>>> import numpy as np
>>> np.set_printoptions(precision=3, suppress=True, linewidth=140, floatmode="fixed")
>>> K = np.loadtxt("out3.csv", delimiter=",")
>>> K
array([[-2.000, -4.000, -2.000, -2.000, -4.000, -2.000],
       [-1.000,  2.000, -1.000,  3.000,  2.000,  1.000],
       [-1.000, -4.000, -1.000, -3.000, -4.000, -2.000],
       [-1.000, -6.000, -1.000, -5.000, -6.000, -3.000],
       [-2.000, -4.000, -2.000, -2.000, -4.000, -2.000]])
>>> # rows and columns are dependent
>>> left, s, Vt = np.linalg.svd(K)
>>> np.argmax(s[:-1] / (s[1:] + 1e-6)) + 1
np.int64(2)
>>> M2 = left[:, :2] @ np.diag(s[:2]) @ Vt[:2]
>>> round(np.linalg.norm(K - M2, 2), 3), round(float(s[2]), 3)
(np.float64(0.0), 0.0)
>>> np.linalg.matrix_rank(M2)
np.int64(2)
>>> np.linalg.matrix_rank(K, rtol=0.05)
np.int64(2)
>>> rk = np.linalg.matrix_rank(K)
>>> rk
np.int64(2)
>>> ns = np.linalg.svd(K)[2][rk:].T
>>> np.allclose(K @ ns, 0)
True
>>> def softmax(z):
...     e = np.exp(z - z.max(axis=-1, keepdims=True))
...     return e / e.sum(axis=-1, keepdims=True)
... 
>>> softmax(K).sum(axis=1)
array([1.000, 1.000, 1.000, 1.000, 1.000])
>>> np.round(softmax(10 * K[1]), 3) + 0
array([0.000, 0.000, 0.000, 1.000, 0.000, 0.000])
>>> scores = K @ K.T / np.sqrt(6)
>>> softmax(scores).round(6).argmax(axis=1)
array([3, 1, 3, 3, 3])
>>> np.round(softmax(scores + np.triu(np.full(scores.shape, -np.inf), 1)), 3) + 0
array([[1.000, 0.000, 0.000, 0.000, 0.000],
       [0.000, 1.000, 0.000, 0.000, 0.000],
       [0.399, 0.000, 0.601, 0.000, 0.000],
       [0.000, 0.000, 0.000, 1.000, 0.000],
       [0.000, 0.000, 0.000, 0.999, 0.000]])
>>> softmax(scores)[1] @ K
array([-1.000,  2.000, -1.000,  3.000,  2.000,  1.000])
>>> np.round(softmax(scores), 3) + 0
array([[0.000, 0.000, 0.000, 0.999, 0.000],
       [0.000, 1.000, 0.000, 0.000, 0.000],
       [0.000, 0.000, 0.000, 1.000, 0.000],
       [0.000, 0.000, 0.000, 1.000, 0.000],
       [0.000, 0.000, 0.000, 0.999, 0.000]])
>>> T = np.stack([K, -3 * K, K[::-1]])
>>> np.linalg.norm(T, axis=(1, 2))
array([16.462, 49.386, 16.462])
>>> np.linalg.matrix_rank(T.reshape(3, -1))
np.int64(2)
>>> T.sum(axis=0)
array([[  2.000,   4.000,   2.000,   2.000,   4.000,   2.000],
       [  1.000, -10.000,   1.000, -11.000, -10.000,  -5.000],
       [  1.000,   4.000,   1.000,   3.000,   4.000,   2.000],
       [  1.000,  14.000,   1.000,  13.000,  14.000,   7.000],
       [  2.000,   4.000,   2.000,   2.000,   4.000,   2.000]])
>>> theta = np.radians(60)
>>> Rm = np.eye(6)
>>> Rm[0, 0] = Rm[2, 2] = np.cos(theta)
>>> Rm[0, 2], Rm[2, 0] = -np.sin(theta), np.sin(theta)
>>> Rm
array([[ 0.500,  0.000, -0.866,  0.000,  0.000,  0.000],
       [ 0.000,  1.000,  0.000,  0.000,  0.000,  0.000],
       [ 0.866,  0.000,  0.500,  0.000,  0.000,  0.000],
       [ 0.000,  0.000,  0.000,  1.000,  0.000,  0.000],
       [ 0.000,  0.000,  0.000,  0.000,  1.000,  0.000],
       [ 0.000,  0.000,  0.000,  0.000,  0.000,  1.000]])
>>> M2 = K @ Rm.T
>>> np.allclose(np.linalg.norm(K, axis=1), np.linalg.norm(M2, axis=1))
True
>>> np.round(np.linalg.det(Rm), 3), np.trace(Rm)
(np.float64(1.0), np.float64(5.0))
>>> np.round(np.linalg.svd(K, compute_uv=False), 3) + 0, np.round(np.linalg.svd(M2, compute_uv=False), 3) + 0
(array([16.053,  3.648,  0.000,  0.000,  0.000]), array([16.053,  3.648,  0.000,  0.000,  0.000]))
>>> q, _ = np.linalg.qr(np.array([[-0.6, -0.3, 1.0], [1.9, 0.4, 0.9], [0.8, 1.3, -0.4]]))
>>> arr = q[:, :3]
>>> arr
array([[-0.279, -0.041,  0.959],
       [ 0.885, -0.399,  0.241],
       [ 0.373,  0.916,  0.147]])
>>> # columns are unit length and at right angles
>>> np.sort(np.abs(np.linalg.eigvals(arr)))
array([1.000, 1.000, 1.000])
>>> np.round(np.linalg.det(arr), 3)
np.float64(1.0)
>>> np.linalg.matrix_power(arr, 2)
array([[ 0.400,  0.906, -0.137],
       [-0.510,  0.344,  0.788],
       [ 0.762, -0.245,  0.600]])
>>> (arr + arr.T) / 2
array([[-0.279,  0.422,  0.666],
       [ 0.422, -0.399,  0.579],
       [ 0.666,  0.579,  0.147]])
>>> np.allclose(arr, arr.T)
False
>>> theta = np.radians(72)
>>> Rm = np.eye(3)
>>> Rm[2, 2] = Rm[0, 0] = np.cos(theta)
>>> Rm[2, 0], Rm[0, 2] = -np.sin(theta), np.sin(theta)
>>> Rm
array([[ 0.309,  0.000,  0.951],
       [ 0.000,  1.000,  0.000],
       [-0.951,  0.000,  0.309]])
>>> M2 = arr @ Rm.T
>>> np.round(np.linalg.det(Rm), 3), round(np.trace(Rm), 3)
(np.float64(1.0), np.float64(1.618))
>>> np.allclose(np.linalg.norm(arr, axis=1), np.linalg.norm(M2, axis=1))
True
>>> q, vecs = np.linalg.qr(Rm[:, :2])[0], np.linalg.qr(Rm[:, 2:])[0]
>>> s = np.linalg.svd(q.T @ vecs, compute_uv=False)
>>> np.degrees(np.arccos(s.clip(0, 1)))
array([90.000])
>>> (s > 0.9).sum()
np.int64(0)
>>> np.round(np.linalg.norm(q @ q.T - vecs @ vecs.T, 2), 3)
np.float64(1.0)
>>> feats = np.diag(np.array([1, 3, 1, 0, 1, 3, 2])) + 5 * np.eye(7, k=1) + 5 * np.eye(7, k=-1)
>>> feats
array([[1.000, 5.000, 0.000, 0.000, 0.000, 0.000, 0.000],
       [5.000, 3.000, 5.000, 0.000, 0.000, 0.000, 0.000],
       [0.000, 5.000, 1.000, 5.000, 0.000, 0.000, 0.000],
       [0.000, 0.000, 5.000, 0.000, 5.000, 0.000, 0.000],
       [0.000, 0.000, 0.000, 5.000, 1.000, 5.000, 0.000],
       [0.000, 0.000, 0.000, 0.000, 5.000, 3.000, 5.000],
       [0.000, 0.000, 0.000, 0.000, 0.000, 5.000, 2.000]])
>>> M2 = feats / np.linalg.norm(feats, axis=1, keepdims=True)
>>> G = M2 @ M2.T
>>> G
array([[1.000, 0.511, 0.687, 0.000, 0.000, 0.000, 0.000],
       [0.511, 1.000, 0.365, 0.460, 0.000, 0.000, 0.000],
       [0.687, 0.365, 1.000, 0.099, 0.490, 0.000, 0.000],
       [0.000, 0.460, 0.099, 1.000, 0.099, 0.460, 0.000],
       [0.000, 0.000, 0.490, 0.099, 1.000, 0.365, 0.650],
       [0.000, 0.000, 0.000, 0.460, 0.365, 1.000, 0.604],
       [0.000, 0.000, 0.000, 0.000, 0.650, 0.604, 1.000]])
>>> np.degrees(np.arccos(np.clip(G[5, 1], -1, 1)))
np.float64(90.0)
>>> G[5]
array([0.000, 0.000, 0.000, 0.460, 0.365, 1.000, 0.604])
>>> np.argwhere(np.triu(np.abs(G) > 0.95, 1))
array([], shape=(0, 2), dtype=int64)
>>> vec = np.array([3, 0, 3, 0, 2, 1, 0])
>>> y = G @ vec
>>> y
array([5.060, 2.626, 6.040, 0.955, 3.835, 1.729, 1.905])
>>> np.round(np.linalg.solve(G, y + G[:, 6]), 3) + 0
array([3.000, 0.000, 3.000, 0.000, 2.000, 1.000, 1.000])
>>> ev, vecs = np.linalg.eigh(feats)
>>> np.round(vecs.T @ feats @ vecs, 3) + 0
array([[-8.109,  0.000,  0.000,  0.000,  0.000,  0.000,  0.000],
       [ 0.000, -5.019,  0.000,  0.000,  0.000,  0.000,  0.000],
       [ 0.000,  0.000, -2.287,  0.000,  0.000,  0.000,  0.000],
       [ 0.000,  0.000,  0.000,  1.258,  0.000,  0.000,  0.000],
       [ 0.000,  0.000,  0.000,  0.000,  5.197,  0.000,  0.000],
       [ 0.000,  0.000,  0.000,  0.000,  0.000,  9.257,  0.000],
       [ 0.000,  0.000,  0.000,  0.000,  0.000,  0.000, 10.703]])
>>> ev.sum(), np.trace(feats)
(np.float64(11.0), np.float64(11.0))
>>> np.round(vecs.T @ vecs, 3) + 0
array([[1.000, 0.000, 0.000, 0.000, 0.000, 0.000, 0.000],
       [0.000, 1.000, 0.000, 0.000, 0.000, 0.000, 0.000],
       [0.000, 0.000, 1.000, 0.000, 0.000, 0.000, 0.000],
       [0.000, 0.000, 0.000, 1.000, 0.000, 0.000, 0.000],
       [0.000, 0.000, 0.000, 0.000, 1.000, 0.000, 0.000],
       [0.000, 0.000, 0.000, 0.000, 0.000, 1.000, 0.000],
       [0.000, 0.000, 0.000, 0.000, 0.000, 0.000, 1.000]])
>>> np.abs(vecs[:, -1]).round(6).argmax()
np.int64(5)
>>> left, s, Vt = np.linalg.svd(feats, full_matrices=False)
>>> (s > 1e-8).sum()
np.int64(7)
>>> np.round(Vt @ Vt.T, 3) + 0
array([[1.000, 0.000, 0.000, 0.000, 0.000, 0.000, 0.000],
       [0.000, 1.000, 0.000, 0.000, 0.000, 0.000, 0.000],
       [0.000, 0.000, 1.000, 0.000, 0.000, 0.000, 0.000],
       [0.000, 0.000, 0.000, 1.000, 0.000, 0.000, 0.000],
       [0.000, 0.000, 0.000, 0.000, 1.000, 0.000, 0.000],
       [0.000, 0.000, 0.000, 0.000, 0.000, 1.000, 0.000],
       [0.000, 0.000, 0.000, 0.000, 0.000, 0.000, 1.000]])
>>> np.round(left.T @ left, 3) + 0
array([[1.000, 0.000, 0.000, 0.000, 0.000, 0.000, 0.000],
       [0.000, 1.000, 0.000, 0.000, 0.000, 0.000, 0.000],
       [0.000, 0.000, 1.000, 0.000, 0.000, 0.000, 0.000],
       [0.000, 0.000, 0.000, 1.000, 0.000, 0.000, 0.000],
       [0.000, 0.000, 0.000, 0.000, 1.000, 0.000, 0.000],
       [0.000, 0.000, 0.000, 0.000, 0.000, 1.000, 0.000],
       [0.000, 0.000, 0.000, 0.000, 0.000, 0.000, 1.000]])
>>> np.round(left.T @ feats @ Vt.T, 3) + 0
array([[10.703,  0.000,  0.000,  0.000,  0.000,  0.000,  0.000],
       [ 0.000,  9.257,  0.000,  0.000,  0.000,  0.000,  0.000],
       [ 0.000,  0.000,  8.109,  0.000,  0.000,  0.000,  0.000],
       [ 0.000,  0.000,  0.000,  5.197,  0.000,  0.000,  0.000],
       [ 0.000,  0.000,  0.000,  0.000,  5.019,  0.000,  0.000],
       [ 0.000,  0.000,  0.000,  0.000,  0.000,  2.287,  0.000],
       [ 0.000,  0.000,  0.000,  0.000,  0.000,  0.000,  1.258]])
